% ipython --no-banner

In [1]: import numpy as np

In [2]: np.set_printoptions(suppress=True, linewidth=120)

In [3]: M = np.load("layer2.npy")

In [4]: print(M)
[[-10  -8   0  -5  -4   0]
 [ -8   0  -8  -4   0  -4]
 [ -8  -2 -10  -4  -1  -5]
 [-15 -12   0   5   4   0]
 [-12   0 -12   4   0   4]
 [-12  -3 -15   4   1   5]]

In [5]: f, v = M[1], M[5]

In [6]: print(f @ f)
160

In [7]: print(f @ v)
180

In [8]: pr = (f @ v) / (f @ f) * f

In [9]: print((v - pr) @ f)
0.0

In [10]: print(v - pr)
[-3.  -3.  -6.   8.5  1.   9.5]

In [11]: print(np.outer(f, v))
[[ 96  24 120 -32  -8 -40]
 [  0   0   0   0   0   0]
 [ 96  24 120 -32  -8 -40]
 [ 48  12  60 -16  -4 -20]
 [  0   0   0   0   0   0]
 [ 48  12  60 -16  -4 -20]]

In [12]: print(np.round(np.linalg.norm(f + v) ** 2 + np.linalg.norm(f - v) ** 2, 2))
1160.0

In [13]: print(pr)
[-9.   0.  -9.  -4.5  0.  -4.5]

In [14]: feats = np.loadtxt("case4.csv", delimiter=",")

In [15]: print(feats)
[[ -9.   4.   0.  -6.]
 [ -8.  -1.   3.   1.]
 [  9.   5.  -4.   5.]
 [  4.   9.  -2.  -3.]
 [ -9.   3.  -2.  -9.]
 [  4.  -7.  -2.   6.]
 [  0.   2.  -1.  -2.]
 [ -6.  -9.  -9.  -5.]
 [ -5.   4.   6.  -9.]
 [  2.   3.   3.  -7.]
 [-25.   2.   6.  -4.]]

In [16]: rng = np.random.default_rng(167)

In [17]: out = feats + rng.integers(-2, 3, (11, 1)) @ rng.integers(-2, 3, (1, 4))

In [18]: print(out)
[[-10.   6.  -1.  -7.]
 [ -6.  -5.   5.   3.]
 [  7.   9.  -6.   3.]
 [  3.  11.  -3.  -4.]
 [-11.   7.  -4. -11.]
 [  4.  -7.  -2.   6.]
 [ -1.   4.  -2.  -3.]
 [ -4. -13.  -7.  -3.]
 [ -4.   2.   7.  -8.]
 [  1.   5.   2.  -8.]
 [-27.   6.   4.  -6.]]

In [19]: print(out - feats)
[[-1.  2. -1. -1.]
 [ 2. -4.  2.  2.]
 [-2.  4. -2. -2.]
 [-1.  2. -1. -1.]
 [-2.  4. -2. -2.]
 [ 0.  0.  0.  0.]
 [-1.  2. -1. -1.]
 [ 2. -4.  2.  2.]
 [ 1. -2.  1.  1.]
 [-1.  2. -1. -1.]
 [-2.  4. -2. -2.]]

In [20]: print(np.linalg.matrix_rank(out - feats, tol=1e-8))
1

In [21]: print(np.abs(out - feats).sum(axis=1))
[ 5. 10. 10.  5. 10.  0.  5. 10.  5.  5. 10.]

In [22]: out = np.c_[feats[:, :3] @ np.array([[3, 0, 3], [2, 0, 3], [3, 2, 1]]), np.array([2, 0, 1, 3, 0, 0, -2, 4, -3, 2, -3])]

In [23]: print(out)
[[-19.   0. -15.   2.]
 [-17.   6. -24.   0.]
 [ 25.  -8.  38.   1.]
 [ 24.  -4.  37.   3.]
 [-27.  -4. -20.   0.]
 [ -8.  -4. -11.   0.]
 [  1.  -2.   5.  -2.]
 [-63. -18. -54.   4.]
 [ 11.  12.   3.  -3.]
 [ 21.   6.  18.   2.]
 [-53.  12. -63.  -3.]]

In [24]: print(np.round(np.linalg.norm(np.linalg.qr(feats)[0].T @ out, axis=0) ** 2 / ((out ** 2).sum(axis=0) + 1e-12), 2))
[1.   1.   1.   0.56]

In [25]: print(np.linalg.matrix_rank(np.c_[feats, out]))
5

In [26]: print(np.linalg.matrix_rank(out))
4

In [27]: print(np.round(np.linalg.lstsq(feats, out[:, 0])[0], 2) + 0)
[3. 2. 3. 0.]

In [28]: print(feats.sum(axis=0))
[-43.  15.  -2. -33.]

In [29]: print(np.unravel_index(np.abs(feats).argmax(), feats.shape))
(np.int64(10), np.int64(0))

In [30]: print(np.linalg.matrix_rank(feats))
4

In [31]: print(round(np.linalg.norm(feats), 2))
43.44

In [32]: dist = np.linalg.norm(feats[:, None] - feats[None], axis=-1)

In [33]: print(np.linalg.matrix_rank(dist ** 2))
6

In [34]: print(np.unravel_index(dist.round(6).argmax(), dist.shape))
(np.int64(2), np.int64(10))

In [35]: print(np.flatnonzero(dist[9] < dist.mean() / 2))
[6 9]

In [36]: out = np.array([[3, 0], [-2, 2]])

In [37]: W2 = np.array([[-2, 2], [3, 2]])

In [38]: X = np.kron(out, W2)

In [39]: print(X)
[[-6  6  0  0]
 [ 9  6  0  0]
 [ 4 -4 -4  4]
 [-6 -4  6  4]]

In [40]: print(np.trace(X))
0

In [41]: print(np.allclose(X @ X.T, X.T @ X))
False

In [42]: print(np.allclose(X, X.T))
False

In [43]: print(np.round(np.abs(np.linalg.eigvals(X)).max(), 2))
9.49

In [44]: print((X - X.T) / 2)
[[ 0.  -1.5 -2.   3. ]
 [ 1.5  0.   2.   2. ]
 [ 2.  -2.   0.  -1. ]
 [-3.  -2.   1.   0. ]]

In [45]: print(np.linalg.matrix_power(X, 4))
[[  8100      0      0      0]
 [     0   8100      0      0]
 [-13000      0   1600      0]
 [     0 -13000      0   1600]]
